>>> import numpy as np
>>> np.set_printoptions(suppress=True, linewidth=100)
>>> A = np.loadtxt("mat.csv", delimiter=",")
>>> A
array([[ 4., -3., -5., -3., -3.,  5.,  3.,  2., -2., -5.,  0.,  0.,  2., -2.],
       [ 0.,  0., -4., -2., -3., -4.,  5.,  5.,  5.,  4.,  4., -2., -3., -1.],
       [ 0.,  0.,  0., -1., -2.,  0., -4., -4., -2.,  1., -1.,  2., -3.,  1.],
       [ 0.,  0.,  0.,  1.,  3.,  1.,  4.,  3.,  0., -1.,  1.,  1., -4.,  2.],
       [ 0.,  0.,  0.,  0., -5., -4., -1.,  4.,  1.,  5.,  2., -1.,  1.,  0.],
       [ 0.,  0.,  0.,  0.,  0., -5.,  0.,  1., -4.,  1.,  5., -2., -2., -1.],
       [ 0.,  0.,  0.,  0.,  0.,  0.,  3., -4.,  3.,  2., -4., -3., -2.,  4.],
       [ 0.,  0.,  0.,  0.,  0.,  0.,  0.,  4., -1.,  4.,  0.,  1., -2.,  0.],
       [ 0.,  0.,  0.,  0.,  0.,  0.,  0.,  0., -2., -4., -2.,  5.,  2., -1.],
       [ 0.,  0.,  0.,  0.,  0.,  0.,  0.,  0.,  0.,  1., -4.,  3., -2., -3.],
       [ 0.,  0.,  0.,  0.,  0.,  0.,  0.,  0.,  0.,  0., -1.,  4.,  1.,  4.],
       [ 0.,  0.,  0.,  0.,  0.,  0.,  0.,  0.,  0.,  0.,  0., -1., -2., -4.],
       [ 0.,  0.,  0.,  0.,  0.,  0.,  0.,  0.,  0.,  0.,  0.,  0., -2., -4.],
       [ 0.,  0.,  0.,  0.,  0.,  0.,  0.,  0.,  0.,  0.,  0.,  0.,  0., -4.]])
>>> np.round(np.sort(np.linalg.eigvals(A)), 4)
array([-5., -5., -4., -2., -2., -1., -1.,  0.,  0.,  1.,  1.,  3.,  4.,  4.])
>>> np.prod(np.diag(A)), round(np.linalg.det(A), 4)
(np.float64(-0.0), np.float64(0.0))
